>>> import numpy as np
>>> from numpy import linalg as LA
>>> np.set_printoptions(precision=2, suppress=True, linewidth=200)
>>> K = np.load("out10.npy")
>>> K
array([[  1,   6,   1,   2,   5,   5,   8,   6,   5],
       [  7,  15,   7,   9,  13,   7,  17,   6,   6],
       [  7,  20,  12,   9,  16,   7,  18,   8,  12],
       [ 12,  28,  13,  12,  16,  12,  19,  15,  18],
       [ 13,  31,  20,  21,  16,  12,  21,  24,  26],
       [ 13,  33,  28,  29,  20,  13,  22,  26,  32],
       [ 16,  35,  30,  37,  24,  20,  27,  28,  34],
       [ 22,  38,  38,  46,  28,  29,  32,  35,  40],
       [ 24,  43,  45,  51,  29,  29,  35,  43,  41],
       [ 25,  48,  54,  56,  31,  34,  36,  49,  47],
       [ 29,  52,  60,  56,  32,  41,  39,  54,  54],
       [ 36,  59,  69,  59,  33,  41,  44,  60,  61],
       [ 45,  68,  69,  64,  33,  44,  47,  67,  64],
       [ 51,  77,  74,  73,  33,  48,  49,  67,  69],
       [ 57,  85,  74,  73,  34,  54,  56,  74,  70],
       [ 57,  87,  76,  75,  43,  60,  64,  83,  77],
       [ 64,  92,  85,  79,  47,  60,  65,  84,  83],
       [ 70,  99,  89,  87,  54,  65,  71,  87,  85],
       [ 75, 104,  94,  95,  56,  74,  78,  92,  94],
       [ 77, 111, 101, 103,  58,  79,  85,  93, 103],
       [ 80, 116, 104, 104,  61,  80,  86, 100, 109],
       [ 82, 117, 104, 107,  68,  84,  94, 100, 114],
       [ 86, 117, 106, 111,  69,  84,  94, 109, 114],
       [ 91, 121, 115, 119,  70,  84,  95, 112, 120],
       [ 93, 125, 120, 120,  74,  87,  99, 121, 120],
       [ 93, 130, 123, 129,  83,  95, 100, 127, 125]])
>>> q, r_ = LA.qr(K)
>>> np.allclose(r_.T @ r_, K.T @ K)
True
>>> round(float(abs(r_[0, 0])), 2), round(float(LA.norm(K[:, 0])), 2)
(287.11, 287.11)
>>> np.round(q.T @ q, 2) + 0
array([[1., 0., 0., 0., 0., 0., 0., 0., 0.],
       [0., 1., 0., 0., 0., 0., 0., 0., 0.],
       [0., 0., 1., 0., 0., 0., 0., 0., 0.],
       [0., 0., 0., 1., 0., 0., 0., 0., 0.],
       [0., 0., 0., 0., 1., 0., 0., 0., 0.],
       [0., 0., 0., 0., 0., 1., 0., 0., 0.],
       [0., 0., 0., 0., 0., 0., 1., 0., 0.],
       [0., 0., 0., 0., 0., 0., 0., 1., 0.],
       [0., 0., 0., 0., 0., 0., 0., 0., 1.]])
>>> round(float(np.trace(q @ q.T)), 2)
9.0
>>> q.shape, r_.shape
((26, 9), (9, 9))
>>> np.abs(np.diag(r_))
array([287.11,  38.53,  31.71,  20.24,  21.55,  13.54,   9.49,  15.82,  13.46])
>>> cen = (K - K.mean(axis=0)) / K.std(axis=0)
>>> np.argwhere(np.abs(cen) > 2)
array([[25,  4]])
>>> cen.std(axis=0)
array([1., 1., 1., 1., 1., 1., 1., 1., 1.])
>>> b = LA.lstsq(np.delete(cen, 4, axis=1), cen[:, 4])[0]
>>> round(1 - np.var(cen[:, 4] - np.delete(cen, 4, axis=1) @ b), 2)
np.float64(0.99)
>>> np.abs(b).argmax()
np.int64(5)
>>> feats = np.load("layer6.npy")
>>> feats
array([[-1.26,  0.78,  0.45,  0.13,  0.09, -1.16, -0.47],
       [-0.07, -0.66, -0.46, -0.96, -1.36, -0.55, -0.52],
       [-0.63,  0.15, -0.09, -0.36, -0.42, -0.05,  1.81],
       [-0.07,  1.21,  0.13, -1.23, -0.02,  0.94, -0.34],
       [ 0.28,  1.05, -1.17,  0.92, -0.78,  0.01, -0.05],
       [ 0.98,  0.39, -0.54, -0.72,  0.81, -1.15,  0.3 ],
       [ 0.98,  0.45,  1.38,  0.23, -0.84, -0.35,  0.21]])
>>> LA.norm(feats, axis=0)
array([2., 2., 2., 2., 2., 2., 2.])
>>> np.round(feats.T @ feats, 2) + 0
array([[4., 0., 0., 0., 0., 0., 0.],
       [0., 4., 0., 0., 0., 0., 0.],
       [0., 0., 4., 0., 0., 0., 0.],
       [0., 0., 0., 4., 0., 0., 0.],
       [0., 0., 0., 0., 4., 0., 0.],
       [0., 0., 0., 0., 0., 4., 0.],
       [0., 0., 0., 0., 0., 0., 4.]])
>>> round(float(feats[:, 4] @ feats[:, 3]), 2)
0.0
>>> LA.svd(feats, compute_uv=False)
array([2., 2., 2., 2., 2., 2., 2.])
>>> np.round(feats @ feats.T, 2) + 0
array([[4., 0., 0., 0., 0., 0., 0.],
       [0., 4., 0., 0., 0., 0., 0.],
       [0., 0., 4., 0., 0., 0., 0.],
       [0., 0., 0., 4., 0., 0., 0.],
       [0., 0., 0., 0., 4., 0., 0.],
       [0., 0., 0., 0., 0., 4., 0.],
       [0., 0., 0., 0., 0., 0., 4.]])
>>> r0 = np.array([-2, 2, 2, 2, -2, 1, -1])
>>> other = feats + np.outer(r0, np.eye(7)[0])
>>> LA.matrix_rank(LA.inv(other) - LA.inv(feats), tol=1e-8)
np.int64(1)
>>> LA.matrix_rank(other - feats)
np.int64(1)
>>> other = LA.invert(feats)
Traceback (most recent call last):
  File "<python-input-29>", line 1, in <module>
    other = LA.invert(feats)
            ^^^^^^^^^
AttributeError: module 'numpy.linalg' has no attribute 'invert'
>>> other = LA.inv(feats)
>>> round(float(LA.det(feats) * LA.det(other)), 2)
1.0
>>> ang = np.radians(60)
>>> r_ = np.eye(7)
>>> r_[0, 0] = r_[3, 3] = np.cos(ang)
>>> r_[0, 3], r_[3, 0] = -np.sin(ang), np.sin(ang)
>>> r_
array([[ 0.5 ,  0.  ,  0.  , -0.87,  0.  ,  0.  ,  0.  ],
       [ 0.  ,  1.  ,  0.  ,  0.  ,  0.  ,  0.  ,  0.  ],
       [ 0.  ,  0.  ,  1.  ,  0.  ,  0.  ,  0.  ,  0.  ],
       [ 0.87,  0.  ,  0.  ,  0.5 ,  0.  ,  0.  ,  0.  ],
       [ 0.  ,  0.  ,  0.  ,  0.  ,  1.  ,  0.  ,  0.  ],
       [ 0.  ,  0.  ,  0.  ,  0.  ,  0.  ,  1.  ,  0.  ],
       [ 0.  ,  0.  ,  0.  ,  0.  ,  0.  ,  0.  ,  1.  ]])
>>> other = feats @ r_.T
>>> LA.svd(feats, compute_uv=False), LA.svd(other, compute_uv=False)
(array([2., 2., 2., 2., 2., 2., 2.]), array([2., 2., 2., 2., 2., 2., 2.]))
>>> other
array([[-0.74,  0.78,  0.45, -1.03,  0.09, -1.16, -0.47],
       [ 0.8 , -0.66, -0.46, -0.54, -1.36, -0.55, -0.52],
       [-0.01,  0.15, -0.09, -0.72, -0.42, -0.05,  1.81],
       [ 1.03,  1.21,  0.13, -0.67, -0.02,  0.94, -0.34],
       [-0.66,  1.05, -1.17,  0.7 , -0.78,  0.01, -0.05],
       [ 1.11,  0.39, -0.54,  0.49,  0.81, -1.15,  0.3 ],
       [ 0.29,  0.45,  1.38,  0.97, -0.84, -0.35,  0.21]])
>>> np.allclose(LA.norm(feats, axis=1), LA.norm(other, axis=1))
True
>>> np.allclose(feats @ feats.T, other @ other.T)
True
